% python3 -q
>>> import numpy as np
>>> np.set_printoptions(suppress=True, linewidth=100)
>>> rd = lambda a: np.round(a, 2) + 0
>>> K = np.array([[0, 0, 0, 0, 0, 0, 0],
...     [0, 1, 0, 0, 0, 0, 0],
...     [-1, 2, 1, 0, 0, 0, 0],
...     [2, -1, -1, 0, 0, 0, 0],
...     [-2, 1, -2, 0, 0, 0, 0],
...     [-1, -1, -2, -1, 2, 1, 0],
...     [2, -1, 1, 1, 1, 1, 1]])
>>> x = np.array([-1, 1, -5, 0, -1, -5, 3])
>>> np.einsum("ij,j->i", K, x)
array([  0,   1,  -2,   2,  13,   3, -11])
>>> K @ np.ones(7)
array([ 0.,  1.,  2.,  0., -3., -2.,  6.])
>>> K * x
array([[ 0,  0,  0,  0,  0,  0,  0],
       [ 0,  1,  0,  0,  0,  0,  0],
       [ 1,  2, -5,  0,  0,  0,  0],
       [-2, -1,  5,  0,  0,  0,  0],
       [ 2,  1, 10,  0,  0,  0,  0],
       [ 1, -1, 10,  0, -2, -5,  0],
       [-2, -1, -5,  0, -1, -5,  3]])
>>> (K @ x).argmax()
np.int64(4)
>>> K @ x
array([  0,   1,  -2,   2,  13,   3, -11])
>>> F = np.array([[-0.3, -0.5, -1.0, 0.4],
...     [0.4, -2.5, 0.4, -1.2],
...     [-1.0, -0.5, 0.1, 0.1],
...     [2.0, 1.6, 2.3, -1.2],
...     [-1.0, 0.6, 0.0, 0.5],
...     [-0.5, 0.9, 0.4, -0.1],
...     [-0.9, 0.3, -2.0, -1.6],
...     [0.3, 0.3, 0.8, -0.9],
...     [1.7, 0.0, -0.2, 0.2]])
>>> F[:, 0] *= 3
>>> rd(F)
array([[-0.9, -0.5, -1. ,  0.4],
       [ 1.2, -2.5,  0.4, -1.2],
       [-3. , -0.5,  0.1,  0.1],
       [ 6. ,  1.6,  2.3, -1.2],
       [-3. ,  0.6,  0. ,  0.5],
       [-1.5,  0.9,  0.4, -0.1],
       [-2.7,  0.3, -2. , -1.6],
       [ 0.9,  0.3,  0.8, -0.9],
       [ 5.1,  0. , -0.2,  0.2]])
>>> C2 = F.T @ F
>>> rd(C2)
array([[92.61,  4.86, 19.38, -6.12],
       [ 4.86, 10.66,  3.13,  0.29],
       [19.38,  3.13, 11.3 , -1.23],
       [-6.12,  0.29, -1.23,  6.72]])
>>> np.linalg.matrix_rank(C2)
np.int64(4)
>>> rd(np.trace(C2)), rd((F ** 2).sum())
(np.float64(121.29), np.float64(121.29))
>>> rd(C2.ravel(order="F"))
array([92.61,  4.86, 19.38, -6.12,  4.86, 10.66,  3.13,  0.29, 19.38,  3.13, 11.3 , -1.23, -6.12,
        0.29, -1.23,  6.72])
>>> blk = C2.reshape(4, 2, -1)
>>> np.einsum("ihd,jhd->hij", blk, blk).shape
(2, 4, 4)
>>> rd(blk.transpose(1, 0, 2))
array([[[92.61,  4.86],
        [ 4.86, 10.66],
        [19.38,  3.13],
        [-6.12,  0.29]],

       [[19.38, -6.12],
        [ 3.13,  0.29],
        [11.3 , -1.23],
        [-1.23,  6.72]]])
>>> rd(np.swapaxes(blk, 1, 2)[1])
array([[ 4.86,  3.13],
       [10.66,  0.29]])
>>> rng = np.random.default_rng(55)
>>> A2 = F + rng.integers(-2, 3, (9, 1)) @ rng.integers(-2, 3, (1, 4))
>>> rd(A2)
array([[-0.9, -2.5,  1. ,  0.4],
       [ 1.2, -4.5,  2.4, -1.2],
       [-3. , -1.5,  1.1,  0.1],
       [ 6. , -0.4,  4.3, -1.2],
       [-3. ,  1.6, -1. ,  0.5],
       [-1.5,  1.9, -0.6, -0.1],
       [-2.7, -0.7, -1. , -1.6],
       [ 0.9,  1.3, -0.2, -0.9],
       [ 5.1,  0. , -0.2,  0.2]])
>>> rd(np.linalg.svd(A2 - F, compute_uv=False))
array([5.83, 0.  , 0.  , 0.  ])
>>> rd(A2 - F)
array([[ 0., -2.,  2.,  0.],
       [ 0., -2.,  2.,  0.],
       [ 0., -1.,  1.,  0.],
       [ 0., -2.,  2.,  0.],
       [ 0.,  1., -1.,  0.],
       [ 0.,  1., -1.,  0.],
       [ 0., -1.,  1.,  0.],
       [ 0.,  1., -1.,  0.],
       [ 0.,  0.,  0.,  0.]])
>>> x = np.array([0, -2, -1, -3])
>>> rhs = A2 @ x
>>> rd(np.linalg.lstsq(A2, rhs)[0])
array([ 0., -2., -1., -3.])
>>> rd(np.linalg.pinv(A2) @ A2)
array([[1., 0., 0., 0.],
       [0., 1., 0., 0.],
       [0., 0., 1., 0.],
       [0., 0., 0., 1.]])
>>> rd(np.linalg.solve(A2.T @ A2, A2.T @ rhs))
array([ 0., -2., -1., -3.])
>>> rhs = rhs + 0.02 * rng.normal(size=9)
>>> rd(rhs)
array([ 2.78, 10.22,  1.64,  0.11, -3.67, -2.9 ,  7.19,  0.31, -0.43])
>>> b, *_ = np.linalg.lstsq(A2, rhs)
>>> rd(b)
array([-0.01, -1.99, -0.99, -3.  ])
>>> b.round()
array([-0., -2., -1., -3.])
>>> rd(A2.T @ (rhs - A2 @ b))
array([0., 0., 0., 0.])
>>> ang = np.radians(120)
>>> r_ = np.eye(4)
>>> r_[3, 3] = r_[2, 2] = np.cos(ang)
>>> r_[3, 2], r_[2, 3] = -np.sin(ang), np.sin(ang)
>>> rd(r_)
array([[ 1.  ,  0.  ,  0.  ,  0.  ],
       [ 0.  ,  1.  ,  0.  ,  0.  ],
       [ 0.  ,  0.  , -0.5 ,  0.87],
       [ 0.  ,  0.  , -0.87, -0.5 ]])
>>> A2 = F @ r_.T
>>> rd(np.linalg.svd(F, compute_uv=False)), rd(np.linalg.svd(A2, compute_uv=False))
(array([9.89, 3.36, 2.5 , 2.44]), array([9.89, 3.36, 2.5 , 2.44]))
>>> X = np.load("out7.npy")
>>> X
array([[1.  , 0.7 , 0.49, 0.34, 0.24, 0.17, 0.12, 0.08, 0.06],
       [0.7 , 1.  , 0.7 , 0.49, 0.34, 0.24, 0.17, 0.12, 0.08],
       [0.49, 0.7 , 1.  , 0.7 , 0.49, 0.34, 0.24, 0.17, 0.12],
       [0.34, 0.49, 0.7 , 1.  , 0.7 , 0.49, 0.34, 0.24, 0.17],
       [0.24, 0.34, 0.49, 0.7 , 1.  , 0.7 , 0.49, 0.34, 0.24],
       [0.17, 0.24, 0.34, 0.49, 0.7 , 1.  , 0.7 , 0.49, 0.34],
       [0.12, 0.17, 0.24, 0.34, 0.49, 0.7 , 1.  , 0.7 , 0.49],
       [0.08, 0.12, 0.17, 0.24, 0.34, 0.49, 0.7 , 1.  , 0.7 ],
       [0.06, 0.08, 0.12, 0.17, 0.24, 0.34, 0.49, 0.7 , 1.  ]])
>>> O, r_ = np.linalg.qr(X)
>>> rd(np.abs(np.diag(r_)))
array([1.4 , 0.51, 0.51, 0.51, 0.51, 0.5 , 0.49, 0.47, 0.42])
>>> np.trace(O @ O.T)
np.float64(9.0)
>>> rd(O @ r_)
array([[1.  , 0.7 , 0.49, 0.34, 0.24, 0.17, 0.12, 0.08, 0.06],
       [0.7 , 1.  , 0.7 , 0.49, 0.34, 0.24, 0.17, 0.12, 0.08],
       [0.49, 0.7 , 1.  , 0.7 , 0.49, 0.34, 0.24, 0.17, 0.12],
       [0.34, 0.49, 0.7 , 1.  , 0.7 , 0.49, 0.34, 0.24, 0.17],
       [0.24, 0.34, 0.49, 0.7 , 1.  , 0.7 , 0.49, 0.34, 0.24],
       [0.17, 0.24, 0.34, 0.49, 0.7 , 1.  , 0.7 , 0.49, 0.34],
       [0.12, 0.17, 0.24, 0.34, 0.49, 0.7 , 1.  , 0.7 , 0.49],
       [0.08, 0.12, 0.17, 0.24, 0.34, 0.49, 0.7 , 1.  , 0.7 ],
       [0.06, 0.08, 0.12, 0.17, 0.24, 0.34, 0.49, 0.7 , 1.  ]])
>>> O.shape, r_.shape
((9, 9), (9, 9))
>>> np.allclose(r_.T @ r_, X.T @ X)
True
>>> rd(O.T @ O)
array([[1., 0., 0., 0., 0., 0., 0., 0., 0.],
       [0., 1., 0., 0., 0., 0., 0., 0., 0.],
       [0., 0., 1., 0., 0., 0., 0., 0., 0.],
       [0., 0., 0., 1., 0., 0., 0., 0., 0.],
       [0., 0., 0., 0., 1., 0., 0., 0., 0.],
       [0., 0., 0., 0., 0., 1., 0., 0., 0.],
       [0., 0., 0., 0., 0., 0., 1., 0., 0.],
       [0., 0., 0., 0., 0., 0., 0., 1., 0.],
       [0., 0., 0., 0., 0., 0., 0., 0., 1.]])
>>> A2 = np.array([[1, 0, -1, -1, -2, -2, 2, 1, -1],
...     [1, 2, 2, 0, -2, 1, 0, 0, 0],
...     [0, 2, -1, -1, 0, 2, 0, -2, 0],
...     [-2, -2, -2, -1, 0, 0, 2, -1, 2],
...     [-1, 1, 1, -2, -2, 2, 2, 2, -2],
...     [-2, -2, 0, 0, 2, -2, 2, 2, 2],
...     [0, 2, 0, 1, 0, -2, 2, -1, 1],
...     [0, 0, 1, 0, 2, 1, -2, -2, -2],
...     [0, -1, 2, -1, 2, -2, -1, 0, -2]])
>>> A2[-1] = A2[0]
>>> W0 = A2 + 0.02 * np.eye(9)
>>> W0
array([[ 1.02,  0.  , -1.  , -1.  , -2.  , -2.  ,  2.  ,  1.  , -1.  ],
       [ 1.  ,  2.02,  2.  ,  0.  , -2.  ,  1.  ,  0.  ,  0.  ,  0.  ],
       [ 0.  ,  2.  , -0.98, -1.  ,  0.  ,  2.  ,  0.  , -2.  ,  0.  ],
       [-2.  , -2.  , -2.  , -0.98,  0.  ,  0.  ,  2.  , -1.  ,  2.  ],
       [-1.  ,  1.  ,  1.  , -2.  , -1.98,  2.  ,  2.  ,  2.  , -2.  ],
       [-2.  , -2.  ,  0.  ,  0.  ,  2.  , -1.98,  2.  ,  2.  ,  2.  ],
       [ 0.  ,  2.  ,  0.  ,  1.  ,  0.  , -2.  ,  2.02, -1.  ,  1.  ],
       [ 0.  ,  0.  ,  1.  ,  0.  ,  2.  ,  1.  , -2.  , -1.98, -2.  ],
       [ 1.  ,  0.  , -1.  , -1.  , -2.  , -2.  ,  2.  ,  1.  , -0.98]])
>>> O, V = np.linalg.qr(W0[:, :1])[0], np.linalg.qr(W0[:, 1:])[0]
>>> s = np.linalg.svd(O.T @ V, compute_uv=False)
>>> rd(np.linalg.norm(O @ O.T - V @ V.T, 2))
np.float64(1.0)
>>> rd(s)
array([1.])
>>> left, s, Vt = np.linalg.svd(W0)
>>> np.argmax(s[:-1] / (s[1:] + 1e-6)) + 1
np.int64(8)
>>> A2 = left[:, :8] @ np.diag(s[:8]) @ Vt[:8]
>>> np.linalg.matrix_rank(W0, rtol=0.05)
np.int64(8)
>>> rd(np.abs(W0 - A2).max())
np.float64(0.0)
>>> rd(A2)
array([[ 1.02,  0.  , -1.  , -1.  , -2.  , -2.  ,  2.  ,  1.  , -1.  ],
       [ 1.  ,  2.02,  2.  ,  0.  , -2.  ,  1.  ,  0.  ,  0.  ,  0.  ],
       [ 0.  ,  2.  , -0.98, -1.  ,  0.  ,  2.  ,  0.  , -2.  ,  0.  ],
       [-2.  , -2.  , -2.  , -0.98,  0.  ,  0.  ,  2.  , -1.  ,  2.  ],
       [-1.  ,  1.  ,  1.  , -2.  , -1.98,  2.  ,  2.  ,  2.  , -2.  ],
       [-2.  , -2.  ,  0.  ,  0.  ,  2.  , -1.98,  2.  ,  2.  ,  2.  ],
       [ 0.  ,  2.  ,  0.  ,  1.  ,  0.  , -2.  ,  2.02, -1.  ,  1.  ],
       [ 0.  ,  0.  ,  1.  ,  0.  ,  2.  ,  1.  , -2.  , -1.98, -2.  ],
       [ 1.  ,  0.  , -1.  , -1.  , -2.  , -2.  ,  2.  ,  1.  , -0.98]])
